In [1]: import numpy as np

In [2]: np.set_printoptions(precision=3, suppress=True, linewidth=140)

In [3]: X = np.array([[2, 4, -6, -2, -2, -1],
   ...:     [4, 4, 0, 1, 0, 2],
   ...:     [-6, 0, -6, -3, -1, 1],
   ...:     [-2, 1, -3, 2, 0, -2],
   ...:     [-2, 0, -1, 0, -6, -2],
   ...:     [-1, 2, 1, -2, -2, -6]])

In [4]: f = np.array([-3, 2, 0])

In [5]: print(np.convolve(X[0], f))
[-6 -8 26 -6  2 -1 -2  0]

In [6]: print(np.correlate(X[0], X[4], "full"))
[ -4 -20 -12  38  12  16   0  14   5   4   2]

In [7]: out = X / np.sqrt((X ** 2).mean(axis=1, keepdims=True))

In [8]: print(np.linalg.norm(out, axis=1))
[2.449 2.449 2.449 2.449 2.449 2.449]

In [9]: print(out[3])
[-1.044  0.522 -1.567  1.044  0.    -1.044]

In [10]: vals, vecs = np.linalg.eigh(X)

In [11]: x = np.array([4, 2, 4, 0, 0, 5])

In [12]: print(round(x @ X @ x / (x @ x), 3), round(float(vals[0]), 3), round(float(vals[-1]), 3))
-4.689 -11.527 8.372

In [13]: vals, vecs = np.linalg.eigh(X)

In [14]: print(np.unique(vals.round(6) + 0, return_counts=True)[1])
[1 1 1 1 1 1]

In [15]: print(vals)
[-11.527  -7.897  -4.479   1.954   3.577   8.372]

In [16]: print(np.linalg.eigvalsh(X @ X))
[  3.819  12.795  20.063  62.357  70.088 132.878]

In [17]: print(np.abs(vecs[:, -1]).round(6).argmax())
0

In [18]: q, vecs = np.linalg.qr(X[:, :4])[0], np.linalg.qr(X[:, 4:])[0]

In [19]: sv = np.linalg.svd(q.T @ vecs, compute_uv=False)

In [20]: print((sv > 0.9).sum())
0

In [21]: print(sv)
[0.707 0.396]

In [22]: out = np.array([[0, 4, -3, -4, 3, 3],
    ...:     [-4, 3, 0, 2, 3, 0],
    ...:     [0, -4, 1, 1, 4, -2],
    ...:     [0, 2, 5, 2, -5, 4],
    ...:     [3, -1, 0, 4, 0, 2],
    ...:     [3, -1, -5, -1, 0, -2]])

In [23]: data = out - out.T

In [24]: print(data)
[[ 0  8 -3 -4  0  0]
 [-8  0  4  0  4  1]
 [ 3 -4  0 -4  4  3]
 [ 4  0  4  0 -9  5]
 [ 0 -4 -4  9  0  2]
 [ 0 -1 -3 -5 -2  0]]

In [25]: q, Rm = np.linalg.qr(data)

In [26]: print(q.shape, Rm.shape)
(6, 6) (6, 6)

In [27]: print(np.allclose(Rm.T @ Rm, data.T @ data))
True

In [28]: print(np.abs(np.diag(Rm)))
[ 9.434  9.766  7.911 10.397  7.595  4.825]

In [29]: print(round(abs(Rm[0, 0]), 3), np.round(np.linalg.norm(data[:, 0]), 3))
9.434 9.434

In [30]: print(np.trace(q @ q.T))
6.0

In [31]: f, g = data[3], data[5]

In [32]: print(f @ g)
6

In [33]: p = (f @ g) / (f @ f) * f

In [34]: print(p)
[ 0.174  0.     0.174  0.    -0.391  0.217]

In [35]: print(round(float((g - p) @ f), 3))
0.0

In [36]: print(round(np.linalg.norm(f + g) ** 2 + np.linalg.norm(f - g) ** 2, 3))
354.0

In [37]: print(np.outer(f, g))
[[  0  -4 -12 -20  -8   0]
 [  0   0   0   0   0   0]
 [  0  -4 -12 -20  -8   0]
 [  0   0   0   0   0   0]
 [  0   9  27  45  18   0]
 [  0  -5 -15 -25 -10   0]]

In [38]: x = np.array([2, -1, -2, 1, -3, 3])

In [39]: print(x @ data @ x)
0

In [40]: print(np.round(np.linalg.eigvals(data).real, 3) + 0)
[0. 0. 0. 0. 0. 0.]

In [41]: print(np.linalg.svd(data, compute_uv=False))
[13.069 13.069  9.082  9.082  4.44   4.44 ]

In [42]: q = np.linalg.solve(np.eye(6) - data, np.eye(6) + data)

In [43]: print(round(float(np.linalg.det(q)), 3))
1.0

In [44]: rng = np.random.default_rng(17)

In [45]: lab = rng.permutation(6)

In [46]: out = data[:, lab] * rng.choice([-1, 1], 6)

In [47]: print(out)
[[ 8  0  0  3  0  4]
 [ 0  8 -4 -4 -1  0]
 [-4 -3 -4  0 -3  4]
 [ 0 -4  9 -4 -5  0]
 [-4  0  0  4 -2 -9]
 [-1  0  2  3  0  5]]

In [48]: U, _, Vh = np.linalg.svd(data.T @ out)

In [49]: print(np.round(U @ Vh, 3) + 0)
[[ 0. -1.  0.  0.  0.  0.]
 [ 1.  0.  0.  0.  0.  0.]
 [ 0.  0.  0. -1.  0.  0.]
 [ 0.  0.  0.  0.  0. -1.]
 [ 0.  0. -1.  0.  0.  0.]
 [ 0.  0.  0.  0. -1.  0.]]

In [50]: print(np.round(np.linalg.lstsq(data, out)[0], 3) + 0)
[[ 0. -1.  0.  0.  0.  0.]
 [ 1.  0.  0.  0.  0.  0.]
 [ 0.  0.  0. -1.  0.  0.]
 [ 0.  0.  0.  0.  0. -1.]
 [ 0.  0. -1.  0.  0.  0.]
 [ 0.  0.  0.  0. -1.  0.]]

In [51]: E = np.load("arr.npy")

In [52]: print(E)
[[-3  7  6 -2  6 -4 -1]
 [-1 -3  7  6 -2  6 -4]
 [-4 -1 -3  7  6 -2  6]
 [ 6 -4 -1 -3  7  6 -2]
 [-2  6 -4 -1 -3  7  6]
 [ 6 -2  6 -4 -1 -3  7]
 [ 7  6 -2  6 -4 -1 -3]]

In [53]: print(E.mean(axis=0))
[1.286 1.286 1.286 1.286 1.286 1.286 1.286]

In [54]: print(np.diff(E, axis=0))
[[  2 -10   1   8  -8  10  -3]
 [ -3   2 -10   1   8  -8  10]
 [ 10  -3   2 -10   1   8  -8]
 [ -8  10  -3   2 -10   1   8]
 [  8  -8  10  -3   2 -10   1]
 [  1   8  -8  10  -3   2 -10]]

In [55]: print(np.linalg.svd(E, compute_uv=False))
[14.571 14.571 12.962 12.962 10.376 10.376  9.   ]

In [56]: print(E.sum(axis=1))
[9 9 9 9 9 9 9]

In [57]: print(np.abs(E).max())
7

In [58]: x = np.array([1, 0, 1, 0, 1, 0, 0])

In [59]: print(E @ (2 * x))
[ 18   8  -2  24 -18  22   2]

In [60]: print(E @ np.eye(7)[6])
[-1. -4.  6. -2.  6.  7. -3.]

In [61]: print(E * x)
[[-3  0  6  0  6  0  0]
 [-1  0  7  0 -2  0  0]
 [-4  0 -3  0  6  0  0]
 [ 6  0 -1  0  7  0  0]
 [-2  0 -4  0 -3  0  0]
 [ 6  0  6  0 -1  0  0]
 [ 7  0 -2  0 -4  0  0]]

In [62]: print(np.sign((E @ x).round(6)))
[ 1  1 -1  1 -1  1  1]

In [63]: print((E @ x).argmax())
3

In [64]: x = np.array([0, 0, -2, 1, -2, -1, -1])

In [65]: h1 = np.maximum(E @ x, 0)

In [66]: print(np.maximum(E @ x, 0) - np.maximum(-E @ x, 0))
[-21  -6  -3 -19   0 -18  22]

In [67]: print(E.T @ h1)
[154 132 -44 132 -88 -22 -66]

In [68]: m1 = 0.7 ** np.abs(np.subtract.outer(np.arange(4), np.arange(4)))

In [69]: print(m1)
[[1.    0.7   0.49  0.343]
 [0.7   1.    0.7   0.49 ]
 [0.49  0.7   1.    0.7  ]
 [0.343 0.49  0.7   1.   ]]

In [70]: # equal to its transpose

In [71]: q, Rm = np.linalg.qr(m1)

In [72]: print(q.shape, Rm.shape)
(4, 4) (4, 4)

In [73]: print(q @ Rm)
[[1.    0.7   0.49  0.343]
 [0.7   1.    0.7   0.49 ]
 [0.49  0.7   1.    0.7  ]
 [0.343 0.49  0.7   1.   ]]

In [74]: print(np.trace(q @ q.T))
4.0

In [75]: print(np.abs(np.diag(Rm)))
[1.359 0.493 0.473 0.418]

In [76]: print(Rm)
[[-1.359 -1.406 -1.258 -1.009]
 [ 0.    -0.493 -0.643 -0.59 ]
 [ 0.     0.    -0.473 -0.554]
 [ 0.     0.     0.     0.418]]

In [77]: print(np.round(q.T @ q, 3) + 0)
[[1. 0. 0. 0.]
 [0. 1. 0. 0.]
 [0. 0. 1. 0.]
 [0. 0. 0. 1.]]

In [78]: vals, vecs = np.linalg.eig(m1)

In [79]: print(np.round(m1 @ vecs[:, 0] - vals[0] * vecs[:, 0], 3) + 0)
[0. 0. 0. 0.]

In [80]: print(np.sort(np.linalg.eigvals(np.linalg.inv(m1))))
[0.367 1.326 3.143 4.929]

In [81]: W0 = np.load("out17.npy")

In [82]: print(W0)
[[0.667 0.    0.    0.333 0.    0.    0.    0.    0.   ]
 [0.    0.333 0.333 0.    0.    0.    0.    0.333 0.   ]
 [0.333 0.    0.333 0.    0.    0.    0.    0.    0.333]
 [0.    0.    0.    0.333 0.333 0.333 0.    0.    0.   ]
 [0.2   0.    0.    0.2   0.2   0.2   0.2   0.    0.   ]
 [0.    0.2   0.2   0.2   0.    0.2   0.    0.2   0.   ]
 [0.25  0.    0.25  0.    0.    0.    0.25  0.25  0.   ]
 [0.    0.2   0.    0.2   0.2   0.    0.2   0.2   0.   ]
 [0.25  0.25  0.    0.    0.    0.    0.25  0.    0.25 ]]

In [83]: # a transition matrix

In [84]: print(np.linalg.norm(m1, axis=1))
[1.359 1.49  1.49  1.359]

In [85]: print(round(float(np.linalg.norm(m1[0] - m1[2])), 3))
0.805

In [86]: print(np.linalg.norm(m1, axis=1).argmax())
1

In [87]: print(round(m1[0] @ m1[2], 3))
1.71

In [88]: print(np.round(np.linalg.norm(m1) ** 2 / np.linalg.norm(m1, 2) ** 2, 3))
1.096

In [89]: print(round(float(np.linalg.norm(m1, 1)), 3), round(np.linalg.norm(m1, np.inf), 3))
2.89 2.89

In [90]: print(np.linalg.norm(m1, axis=0))
[1.359 1.49  1.49  1.359]

In [91]: out = np.array([[-6, 3], [-3, 5], [-3, 7]])

In [92]: K = np.kron(np.eye(3, dtype=int), out)

In [93]: print(K)
[[-6  3  0  0  0  0]
 [-3  5  0  0  0  0]
 [-3  7  0  0  0  0]
 [ 0  0 -6  3  0  0]
 [ 0  0 -3  5  0  0]
 [ 0  0 -3  7  0  0]
 [ 0  0  0  0 -6  3]
 [ 0  0  0  0 -3  5]
 [ 0  0  0  0 -3  7]]

In [94]: lab = rng.permutation(6)

In [95]: out = K[:, lab] * rng.choice([-1, 1], 6)

In [96]: print(out)
[[ 0  0  0  0 -3 -6]
 [ 0  0  0  0 -5 -3]
 [ 0  0  0  0 -7 -3]
 [ 0  6  3  0  0  0]
 [ 0  3  5  0  0  0]
 [ 0  3  7  0  0  0]
 [-3  0  0  6  0  0]
 [-5  0  0  3  0  0]
 [-7  0  0  3  0  0]]

In [97]: U, _, Vh = np.linalg.svd(K.T @ out)

In [98]: print(lab)
[5 2 3 4 1 0]

In [99]: print(np.round(U @ Vh, 3) + 0)
[[ 0.  0.  0.  0.  0.  1.]
 [ 0.  0.  0.  0. -1.  0.]
 [ 0. -1.  0.  0.  0.  0.]
 [ 0.  0.  1.  0.  0.  0.]
 [ 0.  0.  0. -1.  0.  0.]
 [-1.  0.  0.  0.  0.  0.]]

In [100]: out = np.c_[K[:, :2] @ np.array([[4, 3], [3, 1]]), np.array([1, 4, 0, 3, 4, 1, 2, 0, 0])]

In [101]: print(out)
[[-15 -15   1]
 [  3  -4   4]
 [  9  -2   0]
 [  0   0   3]
 [  0   0   4]
 [  0   0   1]
 [  0   0   2]
 [  0   0   0]
 [  0   0   0]]

In [102]: print(np.linalg.lstsq(K, out[:, 0])[0])
[4. 3. 0. 0. 0. 0.]

In [103]: print(np.linalg.matrix_rank(np.c_[K, out]))
7
